$ ipython --no-banner

In [1]: import numpy as np

In [2]: from numpy import linalg as LA

In [3]: np.set_printoptions(precision=2, suppress=True, linewidth=100)

In [4]: data = np.load("layer3.npy")

In [5]: print(data)
[[ 2 -1 -3  2]
 [ 2  2 -1 -3]
 [-3  2  2 -1]
 [-1 -3  2  2]]

In [6]: hat = np.triu(np.array([[2, 1, 2, 2], [0, 0, 2, 0], [0, 1, 0, 0], [0, 0, 2, 1]]), 1) + np.eye(4)

In [7]: B = hat @ data @ LA.inv(hat)

In [8]: print(np.round(np.poly(B), 2) + 0)
[ 1. -8. 14. 68.  0.]

In [9]: t = np.radians(30)

In [10]: R = np.eye(4)

In [11]: R[0, 0] = R[3, 3] = np.cos(t)

In [12]: R[0, 3], R[3, 0] = -np.sin(t), np.sin(t)

In [13]: print(R)
[[ 0.87  0.    0.   -0.5 ]
 [ 0.    1.    0.    0.  ]
 [ 0.    0.    1.    0.  ]
 [ 0.5   0.    0.    0.87]]

In [14]: B = data @ R.T

In [15]: print(np.allclose(LA.norm(data, axis=1), LA.norm(B, axis=1)))
True

In [16]: print(np.abs(B - data).max(axis=0))
[1.27 0.   0.   1.4 ]

In [17]: print(np.allclose(data @ data.T, B @ B.T))
True

In [18]: print(data @ np.ones(4))
[0. 0. 0. 0.]

In [19]: print(np.sort(np.abs(np.fft.fft(data[0]))), np.round(np.sort(LA.svd(data, compute_uv=False)), 2) + 0)
[0.   2.   5.83 5.83] [0.   2.   5.83 5.83]

In [20]: print(np.fft.fft(data[0]))
[ 0.+0.j  5.+3.j -2.+0.j  5.-3.j]

In [21]: print(data @ (-1.0) ** np.arange(4))
[-2.  2. -2.  2.]

In [22]: print((data @ data)[0])
[  9 -16  -7  14]

In [23]: U, sigma, VT = LA.svd(data)

In [24]: evecs = VT[:(sigma > 1e-8).sum()]

In [25]: rng = np.random.default_rng(610707)

In [26]: x0 = data[0] + 3 * data[2] + rng.integers(2) * np.eye(4)[2]

In [27]: print(x0)
[-7.  5.  3. -1.]

In [28]: print(round(float(LA.norm(x0 - evecs.T @ evecs @ x0)), 2))
0.0

In [29]: print(LA.matrix_rank(np.vstack([data, x0])))
3

In [30]: W0 = np.loadtxt("test1.csv", delimiter=",")

In [31]: print(W0)
[[10.  0. 13.  0.  0.  0.  2.]
 [ 0. 16.  0.  6.  0.  7.  0.]
 [ 0.  0.  9. 10.  0.  0.  0.]
 [ 7.  7.  0.  0.  0.  3.  0.]
 [13.  0.  8.  0.  0.  0.  0.]
 [ 4. 14.  0.  0.  0.  7.  0.]
 [13.  0. 11.  0.  0.  0.  1.]
 [ 0.  5.  1.  3.  6.  7.  6.]
 [ 0.  5.  2.  5. 10.  9. 10.]
 [ 7.  0.  7.  2.  0.  0.  0.]
 [ 4.  0. 17.  3.  0.  0.  4.]
 [ 5.  0. 11.  3.  0.  0.  0.]
 [ 0. 12.  0. 14.  4.  7.  0.]
 [ 0.  0. 11.  8.  4.  3.  5.]
 [ 0. 13.  0. 12.  3.  7.  0.]
 [ 0.  0.  8.  3.  6.  5.  8.]
 [ 0. 10.  0.  8.  4.  7.  1.]
 [ 2. 15.  0.  0.  3.  9.  0.]
 [11.  0. 15.  0.  0.  0.  4.]
 [11.  0. 12.  0.  0.  0.  0.]
 [ 0. 12.  0.  1.  5.  9.  3.]
 [ 6.  0. 10.  4.  0.  0.  0.]
 [ 6.  0. 10.  4.  0.  0.  0.]
 [17.  0.  8.  0.  0.  0.  0.]
 [12.  7.  0.  0.  0.  1.  0.]
 [ 0. 11.  0.  8.  7.  9.  4.]
 [ 7.  0. 15.  1.  0.  0.  3.]
 [12.  0.  6.  0.  0.  0.  0.]
 [ 5.  3.  3.  4.  0.  0.  0.]
 [13.  2.  1.  0.  0.  3.  1.]
 [ 0.  2.  5.  4.  8.  7.  9.]
 [ 4.  0. 17.  3.  0.  0.  4.]
 [ 8.  8.  0.  1.  0.  1.  0.]
 [14.  0.  5.  0.  0.  0.  0.]
 [17.  0.  3.  0.  0.  0.  0.]
 [ 0. 12.  0.  1.  5.  9.  3.]
 [ 0.  4.  5. 11.  1.  3.  0.]
 [ 0.  8.  0.  4.  8.  9.  7.]
 [ 6.  9.  0.  1.  0.  3.  0.]
 [17.  0.  3.  0.  0.  0.  0.]
 [ 2. 11.  0.  1.  2.  7.  0.]
 [ 0.  6.  1.  7.  0.  3.  0.]
 [ 2.  0. 21.  4.  2.  0.  7.]]

In [32]: r = LA.matrix_rank(data)

In [33]: print(r)
3

In [34]: ns = LA.svd(data)[2][r:].T

In [35]: print(np.allclose(data @ ns, 0))
True

In [36]: print(ns @ ns.T)
[[0.25 0.25 0.25 0.25]
 [0.25 0.25 0.25 0.25]
 [0.25 0.25 0.25 0.25]
 [0.25 0.25 0.25 0.25]]

In [37]: print([int(LA.matrix_rank(data[:i])) for i in range(1, len(data) + 1)])
[1, 2, 3, 3]
